$ python3 -q
>>> import numpy as np
>>> np.set_printoptions(precision=2, suppress=True, linewidth=140)
>>> def tidy(a):
...     return np.round(a, 2) + 0
... 
>>> mat = np.loadtxt("dump.csv", delimiter=",")
>>> mat
array([[ 60.95,  59.92,  20.06, -39.67, -18.76,  19.88, -58.25,  39.31,  59.47, -40.34, -60.22,  60.12,  61.89],
       [ 62.68,  60.36,  20.47, -39.21, -18.29,  19.85, -59.56,  40.07,  59.86, -39.73, -59.67,  59.83,  59.23],
       [ 61.08,  60.6 ,  20.54, -39.38, -20.58,  18.77, -59.33,  40.71,  58.44, -40.66, -59.87,  59.43,  60.61],
       [ 59.64,  59.25,  21.02, -42.99, -20.39,  20.75, -58.72,  39.06,  60.75, -40.09, -60.15,  60.1 ,  59.61],
       [ 61.11,  59.53,  20.33, -41.98, -18.41,  18.62, -60.11,  40.03,  60.02, -40.28, -59.53,  60.09,  58.41],
       [ 61.83,  59.57,  18.41, -39.3 , -21.27,  20.66, -59.74,  40.34,  60.04, -41.71, -58.83,  58.76,  59.41],
       [ 58.43,  62.25,  19.4 , -39.8 , -19.28,  21.72, -59.31,  39.89,  58.61, -40.37, -60.99,  60.12,  61.36],
       [ 60.58,  62.77,  19.84, -41.04, -19.24,  17.52, -58.77,  41.57,  59.32, -40.89, -59.76,  60.68,  59.47],
       [ 59.37,  61.47,  20.52, -41.33, -19.9 ,  18.5 , -60.73,  39.79,  60.95, -40.15, -60.79,  59.75,  60.24],
       [ 59.25,  58.24,  21.82, -41.27, -19.62,  20.32, -59.91,  40.23,  61.01, -40.36, -59.3 ,  61.91,  58.53],
       [ 58.55,  60.55,  20.52, -39.98, -20.98,  19.12, -60.54,  40.29,  58.  , -38.69, -59.79,  61.35,  60.1 ],
       [ 60.84,  61.56,  19.47, -39.7 , -20.18,  20.22, -60.89,  41.14,  61.67, -40.59, -61.2 ,  61.16,  60.6 ],
       [ 58.9 ,  59.34,  20.69, -39.81, -19.76,  18.31, -61.02,  40.06,  62.02, -39.58, -59.33,  58.05,  60.8 ],
       [ 60.46,  59.4 ,  20.01, -40.57, -21.14,  21.1 , -59.39,  40.87,  60.91, -38.08, -59.2 ,  60.14,  58.83]])
>>> Uu, sv, Vh = np.linalg.svd(mat)
>>> print(np.argmax(sv[:-1] / (sv[1:] + 1e-6)) + 1)
1
>>> Y = Uu[:, :1] @ np.diag(sv[:1]) @ Vh[:1]
>>> tidy(np.abs(mat - Y).max())
np.float64(2.59)
>>> tidy(np.linalg.norm(mat - Y) / np.linalg.norm(mat))
np.float64(0.02)
>>> tidy(np.linalg.norm(mat - Y, 2)), tidy(sv[1])
(np.float64(6.38), np.float64(6.38))
>>> blk = np.stack([mat, 5 * mat, mat[::-1]])
>>> np.linalg.matrix_rank(blk.reshape(3, -1))
np.int64(2)
>>> arr = np.load("arr.npy")
>>> tidy(arr)
array([[  5.36,  -1.69,   3.48,   2.  ,  15.69,   7.14,   9.71,  14.7 ,  11.29,   5.91],
       [  1.62,  -1.03,  -8.82, -14.98,  -3.48,   4.6 , -15.12, -10.22,  -2.86,  -1.79],
       [  4.49,  -2.37,  10.9 ,  12.92,  23.32,   4.98,  22.85,  25.28,  16.07,   8.26],
       [ -3.52,  -3.26,  -0.32,  -2.63,   1.73,  -1.97,  -1.82,  -3.1 ,  -1.71,  -2.41],
       [  8.06,   7.57,   0.74,   6.16,   2.47,   4.44,   0.84,   7.05,   7.14,   8.84],
       [ 17.55,   4.02,   4.44,   5.4 ,  24.96,  17.99,  15.75,  29.76,  23.87,  16.36],
       [  6.5 ,   3.93,   0.64,   2.87,   5.72,   5.13,   1.89,   7.5 ,   7.27,   6.83],
       [ 12.19,   2.13,  -0.44,  -2.29,  15.23,  13.71,   4.72,  15.82,  14.68,  10.03],
       [ 25.16,  18.84,  -3.14,   6.17,   5.01,  18.43,  -2.06,  17.56,  19.01,  22.05],
       [-14.52,  -3.14,  -7.08,  -9.48, -20.85, -14.3 , -21.06, -29.97, -20.54, -13.1 ],
       [-12.69,  -5.97, -11.8 , -20.05, -18.97,  -9.  , -26.59, -32.15, -20.04, -14.44],
       [ 14.38,  19.99,   7.97,  27.56,  -0.03,   1.87,  10.19,  17.46,  13.  ,  19.28],
       [ -9.59,  -5.98,  -6.5 , -12.91,  -9.07,  -6.26, -15.1 , -19.4 , -12.24,  -9.98],
       [ -3.7 ,  -2.6 ,   5.21,   6.51,   6.31,  -3.82,   7.56,   4.54,   1.76,  -0.05],
       [  4.11,   6.43,  -0.09,   4.97,  -2.17,   0.52,  -2.49,   0.79,   2.25,   5.39],
       [-10.99,  -7.03,  -4.95, -11.15,  -7.79,  -7.58, -12.58, -18.28, -12.23, -10.58],
       [  9.15,   3.34,   5.8 ,   9.37,  15.73,   7.75,  13.19,  19.82,  14.75,  10.77],
       [-18.13, -13.44, -13.06, -27.71, -16.5 , -10.15, -27.74, -36.14, -23.34, -20.59],
       [  3.06,  10.85,   1.26,  11.72,  -8.93,  -4.23,  -3.46,  -2.3 ,  -0.69,   6.23],
       [ -2.88,   2.35,  -5.27,  -4.84, -11.13,  -4.16, -13.73, -14.26,  -7.9 ,  -2.74],
       [ -2.33,  -4.37,  -8.42, -16.47,  -3.45,   2.01, -14.87, -12.79,  -5.52,  -5.23],
       [-20.31, -17.46,   0.61, -10.14,   0.99, -12.86,  -2.19, -15.27, -13.6 , -17.32],
       [ -6.43,  -6.17,  -5.51, -12.55,  -3.36,  -2.41, -11.2 , -13.03,  -7.45,  -7.35],
       [ -1.66,  -0.15,  -0.14,   0.14,  -0.23,  -1.93,  -2.23,  -2.58,  -1.1 ,  -0.28],
       [  1.7 ,  -6.67,  -4.09, -13.37,  10.21,   7.75,  -3.12,   1.7 ,   4.08,  -1.05],
       [  8.15,  11.69,   5.93,  18.14,   1.78,   0.5 ,   7.65,  11.75,   8.62,  12.04],
       [ 22.55,  18.31,   0.65,  12.23,   6.17,  14.77,   3.38,  19.87,  18.84,  21.66],
       [ -1.24,  -6.53,   0.32,  -5.59,  10.55,   3.07,   2.8 ,   3.93,   3.57,  -1.26],
       [-22.47, -21.84,  -2.85, -19.1 ,   0.99, -11.68,  -7.09, -20.24, -16.26, -21.34],
       [  8.46,   2.02,   0.53,   0.22,  11.23,   8.95,   4.13,  11.81,  10.78,   7.75],
       [ -5.54,  -2.98,   3.79,   4.54,   2.83,  -5.55,   4.07,  -0.07,  -1.37,  -2.06],
       [ 17.71,  12.59,  -1.64,   4.55,   5.72,  13.33,  -0.32,  13.76,  14.48,  15.9 ],
       [  0.54,  -1.9 ,  -8.28, -14.68,  -3.09,   3.77, -14.31, -10.3 ,  -3.3 ,  -2.54],
       [-15.91,  -8.17,  -7.91, -15.3 , -16.  , -12.25, -20.34, -29.23, -19.9 , -15.61],
       [ -8.02,  -6.19,  -0.45,  -4.37,  -0.19,  -5.43,  -3.14,  -7.65,  -5.69,  -6.36],
       [-11.11,  -7.6 ,   2.72,   0.03,   0.99,  -8.93,   1.42,  -6.29,  -6.39,  -7.57],
       [ -4.63,   1.23,  -0.08,   2.52,  -6.4 ,  -6.62,  -4.87,  -8.04,  -5.6 ,  -2.06],
       [ 10.64,  10.38,   8.02,  19.26,   9.44,   4.1 ,  13.79,  19.73,  14.07,  14.4 ],
       [  8.42,   1.2 ,  -1.67,  -3.93,  10.11,   9.95,   0.67,   9.06,   9.6 ,   6.6 ],
       [  3.71,   0.6 ,   4.58,   6.44,  11.07,   3.22,   9.21,  12.05,   8.67,   5.72],
       [ -0.33,  -4.97,   1.76,  -2.13,  10.96,   2.78,   5.  ,   6.22,   4.84,   0.35],
       [  9.52,  -4.15,   1.88,  -4.15,  23.53,  14.41,  11.03,  20.47,  16.78,   7.64]])
>>> # null space of dimension 6
>>> cent = arr[[24, 40]].astype(float)
>>> for _ in range(6):
...     lab = np.linalg.norm(arr[:, None] - cent, axis=-1).argmin(axis=1)
...     cent = np.array([arr[lab == j].mean(axis=0) for j in range(2)])
... 
>>> print(lab)
[1 0 1 0 1 1 1 1 1 0 0 1 0 1 1 0 1 0 1 0 0 0 0 1 1 1 1 1 0 1 1 1 0 0 0 0 0 1 1 1 1 1]
>>> tidy(cent[1] - cent[0])
array([17.03, 10.54,  7.44, 16.59, 15.46, 12.04, 17.76, 28.27, 20.55, 17.76])
